$ python -q
>>> import numpy as np
>>> np.set_printoptions(precision=2, suppress=True, linewidth=200, floatmode="fixed")
>>> def tidy(a):
...     return np.round(a, 2) + 0
... 
>>> mat = np.load("block6.npy")
>>> print(mat)
[[ 1  1 -1 -1  1  1 -1 -1]
 [ 1  1  1  1  1  1  1  1]
 [ 1 -1  1 -1 -1  1 -1  1]]
>>> # columns 1 and 4 are equal
>>> theta = np.radians(30)
>>> r_ = np.eye(8)
>>> r_[5, 5] = r_[4, 4] = np.cos(theta)
>>> r_[5, 4], r_[4, 5] = -np.sin(theta), np.sin(theta)
>>> print(tidy(r_))
[[ 1.00  0.00  0.00  0.00  0.00  0.00  0.00  0.00]
 [ 0.00  1.00  0.00  0.00  0.00  0.00  0.00  0.00]
 [ 0.00  0.00  1.00  0.00  0.00  0.00  0.00  0.00]
 [ 0.00  0.00  0.00  1.00  0.00  0.00  0.00  0.00]
 [ 0.00  0.00  0.00  0.00  0.87  0.50  0.00  0.00]
 [ 0.00  0.00  0.00  0.00 -0.50  0.87  0.00  0.00]
 [ 0.00  0.00  0.00  0.00  0.00  0.00  1.00  0.00]
 [ 0.00  0.00  0.00  0.00  0.00  0.00  0.00  1.00]]
>>> out = mat @ r_.T
>>> print(tidy(out))
[[ 1.00  1.00 -1.00 -1.00  1.37  0.37 -1.00 -1.00]
 [ 1.00  1.00  1.00  1.00  1.37  0.37  1.00  1.00]
 [ 1.00 -1.00  1.00 -1.00 -0.37  1.37 -1.00  1.00]]
>>> print(tidy(np.abs(out - mat).max(axis=0)))
[0.00 0.00 0.00 0.00 0.63 0.63 0.00 0.00]
>>> print(tidy(np.linalg.det(r_)), tidy(np.trace(r_)))
1.0 7.73
>>> U, sigma, Vt = np.linalg.svd(out, full_matrices=False)
>>> print(tidy(np.cumsum(sigma ** 2) / np.sum(sigma ** 2)))
[0.33 0.67 1.00]
>>> print(np.allclose(U * sigma @ Vt, out))
True
>>> print(tidy(U.T @ U))
[[1.00 0.00 0.00]
 [0.00 1.00 0.00]
 [0.00 0.00 1.00]]
>>> print(sigma / sigma[0])
[1.00 1.00 1.00]
>>> print(tidy(sigma))
[2.83 2.83 2.83]
